>>> import numpy as np
>>> np.set_printoptions(precision=2, suppress=True, linewidth=160)
>>> tidy = lambda a: np.round(a, 2) + 0
>>> f = np.array([-3, -2])
>>> m1 = 5 * np.eye(2) + np.outer(f, f)
>>> m1
array([[14.,  6.],
       [ 6.,  9.]])
>>> vals, vecs = np.linalg.eigh(m1)
>>> x0 = np.array([1, -1])
>>> tidy(vecs * np.maximum(vals, 0) @ vecs.T)
array([[14.,  6.],
       [ 6.,  9.]])
>>> tidy(np.linalg.eigvalsh(m1[1:, 1:]))
array([9.])
>>> tidy(vecs * np.abs(vals) @ vecs.T)
array([[14.,  6.],
       [ 6.,  9.]])
>>> other = m1 / np.sqrt((m1 ** 2).mean(axis=1, keepdims=True))
>>> print(np.linalg.matrix_rank(other) == np.linalg.matrix_rank(m1))
True
>>> tidy(other[0])
array([1.3 , 0.56])
>>> np.linalg.matrix_rank(m1 - m1.mean(axis=1, keepdims=True))
np.int64(1)
>>> tidy(np.linalg.norm(other, axis=1))
array([1.41, 1.41])
>>> feats = np.loadtxt("x.csv", delimiter=",")
>>> feats
array([[ 1.,  3.,  0.,  0.],
       [-7., -1.,  0.,  0.],
       [ 0.,  0.,  1.,  3.],
       [ 0.,  0., -7., -1.]])
>>> print(np.einsum("ij,ji->", feats, feats))
-80.0
>>> tidy(np.linalg.det(2 * feats)), tidy(np.linalg.det(feats))
(np.float64(6400.0), np.float64(400.0))
>>> print(tidy(np.linalg.eigvals(feats)))
[0.+4.47j 0.-4.47j 0.+4.47j 0.-4.47j]
>>> tidy(np.poly(feats))
array([  1.,   0.,  40.,   0., 400.])
>>> arr = np.load("mat.npy")
>>> arr
array([[-2,  9,  1, -3],
       [ 3, -6, -1,  2],
       [ 1,  3, -2, -1],
       [-1, -6,  2,  2],
       [-1, -9,  2,  3]])
>>> # rank 3
>>> np.allclose(m1 @ m1.T, m1.T @ m1)
True
>>> mat = np.load("sample2.npy")
>>> mat
array([[1.  , 0.2 , 0.04, 0.01],
       [0.2 , 1.  , 0.2 , 0.04],
       [0.04, 0.2 , 1.  , 0.2 ],
       [0.01, 0.04, 0.2 , 1.  ]])
>>> x0 = np.ones(4)
>>> for _ in range(7):
...     x0 = mat @ x0
...     x0 /= np.linalg.norm(x0)
...     print(round(x0 @ mat @ x0, 2))
... 
1.36
1.36
1.36
1.36
1.36
1.36
1.36
>>> print(tidy(np.linalg.eigvalsh(mat)[-1]))
1.36
>>> tidy(x0)
array([0.4 , 0.58, 0.58, 0.4 ])
